% python3 -q
>>> import numpy as np
>>> import numpy.linalg as la
>>> np.set_printoptions(suppress=True, linewidth=120)
>>> def tidy(a):
...     return np.round(a, 2) + 0
... 
>>> F = np.load("mat.npy")
>>> F
array([[ 0.3,  1.1,  0.9,  1.4,  1.4],
       [ 1.3,  0.4,  0.7, -0.7,  1.4],
       [-0.4, -0.2,  0.4, -1.5,  1.2],
       [ 0.9, -1.2,  1.3,  1. ,  0.1],
       [-0.1,  0.6,  1. ,  0. , -2.6],
       [ 0.4, -1.8, -0.3,  1.3,  0.1],
       [-4. ,  0.5, -6. , -3.5, -8. ],
       [-0.8,  0.8, -0.2, -2.2,  1. ],
       [ 1.6,  0.5,  0.5, -0.4, -1.1],
       [ 0.7,  0.3,  0.1,  0.9, -0.8],
       [-0.7,  0.3,  0.2,  0.3,  1.2],
       [ 0.3, -1.3,  0.4, -0.2,  0.1],
       [-1.8,  0.9,  0.1,  0.9,  0.2],
       [ 0. ,  1.4,  0.6, -1.1,  0.9],
       [ 2. ,  2. , -0.5, -1.6,  0.1],
       [-1.1, -1.6, -0.1, -0.2, -0.2],
       [ 1.7,  0.5, -0.2,  0.2, -0.5],
       [ 0.8, -0.3, -0.1, -0.8,  1.2],
       [-0.6, -0.8,  0.1,  0.6,  1.4],
       [-0.6,  0.3, -0.5, -1.2,  0.3],
       [ 0.2, -0.9,  0.9, -0.5,  0.1],
       [ 0.5, -0.3, -2.7, -0.6, -0.2],
       [ 0.7,  1. ,  1. , -2.1,  1.5],
       [-0.1, -1.6, -0.9, -0.2,  0.2],
       [-0.7,  0.5,  0.4,  0.5,  0.4],
       [-1.2,  0.3,  0.9,  0.2, -1.4]])
>>> cent = F[[6, 1]].astype(float)
>>> for _ in range(5):
...     z = la.norm(F[:, None] - cent, axis=-1).argmin(axis=1)
...     cent = np.array([F[z == j].mean(axis=0) for j in range(2)])
... 
>>> z
array([1, 1, 1, 1, 1, 1, 0, 1, 1, 1, 1, 1, 1, 1, 1, 1, 1, 1, 1, 1, 1, 1, 1, 1, 1, 1])
>>> tidy(cent[1] - cent[0])
array([ 4.13, -0.46,  6.16,  3.26,  8.24])
>>> np.abs(cent[1] - cent[0]).argmax()
np.int64(4)
